$ python -q
>>> import numpy as np
>>> np.set_printoptions(suppress=True, linewidth=140)
>>> rd = lambda a: np.round(a, 3) + 0
>>> q, _ = np.linalg.qr(np.array([[1.4, 0.7, 0.1, 1.3, 0.4, 0.3, 0.1, -0.1],
...     [-0.9, 1.2, 1.4, 0.5, -0.5, -1.4, 2.0, 1.3],
...     [-1.6, 0.0, 0.5, -1.2, -1.1, 0.3, -0.7, -0.9],
...     [1.6, -0.7, -1.5, -0.5, -1.3, -0.2, 1.8, -0.8],
...     [-0.4, 0.5, -0.2, 0.1, 0.7, 1.6, 2.1, 1.0],
...     [0.0, 0.6, -0.2, -1.5, -0.2, 0.5, -0.3, 0.9],
...     [1.4, -0.3, -1.4, -2.6, 0.9, -0.2, 0.4, 1.4],
...     [-0.9, 1.3, -1.8, 2.2, 0.4, 0.7, -1.4, 1.4]]))
>>> X = -1 * q
>>> rd(X)
array([[ 0.426,  0.547,  0.31 , -0.182, -0.054,  0.32 ,  0.305, -0.439],
       [-0.274,  0.476,  0.42 ,  0.192, -0.316, -0.459, -0.416, -0.039],
       [-0.486, -0.223, -0.089,  0.344, -0.369,  0.246,  0.199, -0.593],
       [ 0.486, -0.128, -0.31 , -0.064, -0.726,  0.07 , -0.338,  0.026],
       [-0.122,  0.195, -0.111,  0.105,  0.292,  0.624, -0.668, -0.043],
       [ 0.   ,  0.301, -0.039,  0.574, -0.195,  0.295,  0.338,  0.583],
       [ 0.426,  0.045, -0.286,  0.626,  0.333, -0.342, -0.071, -0.332],
       [-0.274,  0.527, -0.727, -0.274, -0.016, -0.166,  0.122, -0.043]])
>>> # orthonormal columns
>>> A2 = np.linalg.inv(X)
>>> rd(np.linalg.inv(A2))
array([[ 0.426,  0.547,  0.31 , -0.182, -0.054,  0.32 ,  0.305, -0.439],
       [-0.274,  0.476,  0.42 ,  0.192, -0.316, -0.459, -0.416, -0.039],
       [-0.486, -0.223, -0.089,  0.344, -0.369,  0.246,  0.199, -0.593],
       [ 0.486, -0.128, -0.31 , -0.064, -0.726,  0.07 , -0.338,  0.026],
       [-0.122,  0.195, -0.111,  0.105,  0.292,  0.624, -0.668, -0.043],
       [ 0.   ,  0.301, -0.039,  0.574, -0.195,  0.295,  0.338,  0.583],
       [ 0.426,  0.045, -0.286,  0.626,  0.333, -0.342, -0.071, -0.332],
       [-0.274,  0.527, -0.727, -0.274, -0.016, -0.166,  0.122, -0.043]])
>>> rd(np.linalg.det(X) * A2)
array([[-0.426,  0.274,  0.486, -0.486,  0.122,  0.   , -0.426,  0.274],
       [-0.547, -0.476,  0.223,  0.128, -0.195, -0.301, -0.045, -0.527],
       [-0.31 , -0.42 ,  0.089,  0.31 ,  0.111,  0.039,  0.286,  0.727],
       [ 0.182, -0.192, -0.344,  0.064, -0.105, -0.574, -0.626,  0.274],
       [ 0.054,  0.316,  0.369,  0.726, -0.292,  0.195, -0.333,  0.016],
       [-0.32 ,  0.459, -0.246, -0.07 , -0.624, -0.295,  0.342,  0.166],
       [-0.305,  0.416, -0.199,  0.338,  0.668, -0.338,  0.071, -0.122],
       [ 0.439,  0.039,  0.593, -0.026,  0.043, -0.583,  0.332,  0.043]])
>>> rd(np.linalg.cond(X))
np.float64(1.0)
>>> rd(np.linalg.slogdet(X)[0])
np.float64(-1.0)
